% ipython --no-banner

In [1]: import numpy as np

In [2]: np.set_printoptions(precision=2, suppress=True, linewidth=140)

In [3]: A2 = np.array([[3, 3, 1, 3, 3, 2, 1],
   ...:     [3, 3, 1, 2, 3, 1, 0],
   ...:     [0, 3, 0, 3, 2, 2, 2],
   ...:     [2, 3, 0, 3, 1, 2, 1],
   ...:     [3, 3, 2, 1, 1, 3, 0],
   ...:     [2, 2, 1, 1, 3, 3, 3],
   ...:     [1, 1, 2, 0, 0, 3, 3]])

In [4]: Z = np.array([[1]])

In [5]: arr = np.block([[A2, np.array([[3], [1], [2], [3], [2], [1], [0]])], [np.zeros((1, 7)), Z]])

In [6]: arr
Out[6]: 
array([[3., 3., 1., 3., 3., 2., 1., 3.],
       [3., 3., 1., 2., 3., 1., 0., 1.],
       [0., 3., 0., 3., 2., 2., 2., 2.],
       [2., 3., 0., 3., 1., 2., 1., 3.],
       [3., 3., 2., 1., 1., 3., 0., 2.],
       [2., 2., 1., 1., 3., 3., 3., 1.],
       [1., 1., 2., 0., 0., 3., 3., 0.],
       [0., 0., 0., 0., 0., 0., 0., 1.]])

In [7]: W = np.array([[0, 0, 0, 1, 2, 1],
   ...:     [1, 0, 2, 0, 0, 2],
   ...:     [0, 1, 0, 0, 1, 2],
   ...:     [2, 1, 0, 0, 1, 0],
   ...:     [2, 0, 1, 0, 2, 1],
   ...:     [1, 0, 1, 0, 2, 0],
   ...:     [1, 1, 1, 1, 2, 0],
   ...:     [2, 2, 2, 1, 2, 2]])

In [8]: b = np.array([1, 3, 0, 2, 0, 0])

In [9]: H = np.maximum(arr @ W + b, 0)

In [10]: (H > 0).astype(int)
Out[10]: 
array([[1, 1, 1, 1, 1, 1],
       [1, 1, 1, 1, 1, 1],
       [1, 1, 1, 1, 1, 1],
       [1, 1, 1, 1, 1, 1],
       [1, 1, 1, 1, 1, 1],
       [1, 1, 1, 1, 1, 1],
       [1, 1, 1, 1, 1, 1],
       [1, 1, 1, 1, 1, 1]])

In [11]: (H > 0).mean(axis=0)
Out[11]: array([1., 1., 1., 1., 1., 1.])

In [12]: Z = np.array([[3, -5], [5, 1], [5, 5], [1, -5], [0, -2], [-5, -5]])

In [13]: H @ Z
Out[13]: 
array([[ 144., -222.],
       [  77., -165.],
       [ 152., -146.],
       [ 141., -169.],
       [  82., -162.],
       [ 125., -167.],
       [  75.,  -89.],
       [  37.,  -29.]])

In [14]: (H @ Z).round(6).argmax(axis=1)
Out[14]: array([0, 0, 0, 0, 0, 0, 0, 0])
